$ python -q
>>> import numpy as np
>>> np.set_printoptions(precision=2, suppress=True, linewidth=160)
>>> rnd = lambda a: np.round(a, 2) + 0
>>> feats = np.loadtxt("a.csv", delimiter=",")
>>> feats
array([[ 0.29, -0.46, -0.37,  1.45,  0.57, -0.91,  0.26],
       [-0.53,  2.67,  3.49, -1.27, -2.66, -0.56,  1.45],
       [ 1.82,  0.47,  1.2 ,  0.39, -1.76, -1.3 , -0.12],
       [ 1.68, -2.36, -4.08,  3.34,  4.82, -0.59,  0.63],
       [-0.76, -1.11, -0.68,  0.44,  0.08,  1.2 , -1.85],
       [ 2.62, -1.3 ,  0.85,  0.91, -0.84, -1.1 , -0.79],
       [ 0.15,  0.58,  2.19,  1.68, -0.45, -0.92,  1.64],
       [ 0.23, -0.5 , -3.  ,  1.17,  0.66,  0.02, -0.86],
       [ 1.76, -0.72,  1.03, -0.76, -0.48, -0.11,  0.11],
       [-0.24,  0.82, -0.77,  0.22, -0.27,  0.98, -0.1 ],
       [ 1.49, -1.11, -0.35,  1.6 , -0.82, -0.3 , -1.92],
       [-0.06, -0.21, -2.32,  3.23,  1.36,  1.25, -1.81],
       [ 0.4 , -2.98, -1.58,  1.32,  3.16,  0.41, -1.13],
       [ 1.59,  0.28,  1.01,  2.41, -1.49, -0.93, -1.03],
       [ 0.84, -0.48,  0.44,  0.25, -2.87,  1.  , -3.11],
       [-0.65,  0.5 , -0.59, -0.28,  0.32,  0.37,  0.01],
       [-0.11,  2.24,  1.92, -0.38, -1.56, -0.09,  1.32],
       [ 0.03, -0.66, -0.99,  1.04,  1.24,  0.69, -0.66]])
>>> vec = np.array([5, -4, -5, -3, -4, 2, 1])
>>> y = feats @ vec
>>> rnd(np.linalg.solve(feats.T @ feats, feats.T @ y))
array([ 5., -4., -5., -3., -4.,  2.,  1.])
>>> rng = np.random.default_rng(545199)
>>> y = y + 0.1 * rng.normal(size=18)
>>> rnd(y)
array([ -3.09, -16.14,   4.4 ,   8.39,   2.88,  11.75, -15.93,  11.13,  10.48,   1.72,   9.48,  -2.34,   4.77,  -2.43,  13.51,  -1.91, -10.48,   0.46])
>>> b, *_ = np.linalg.lstsq(feats, y)
>>> b.round()
array([ 5., -4., -5., -3., -4.,  2.,  1.])
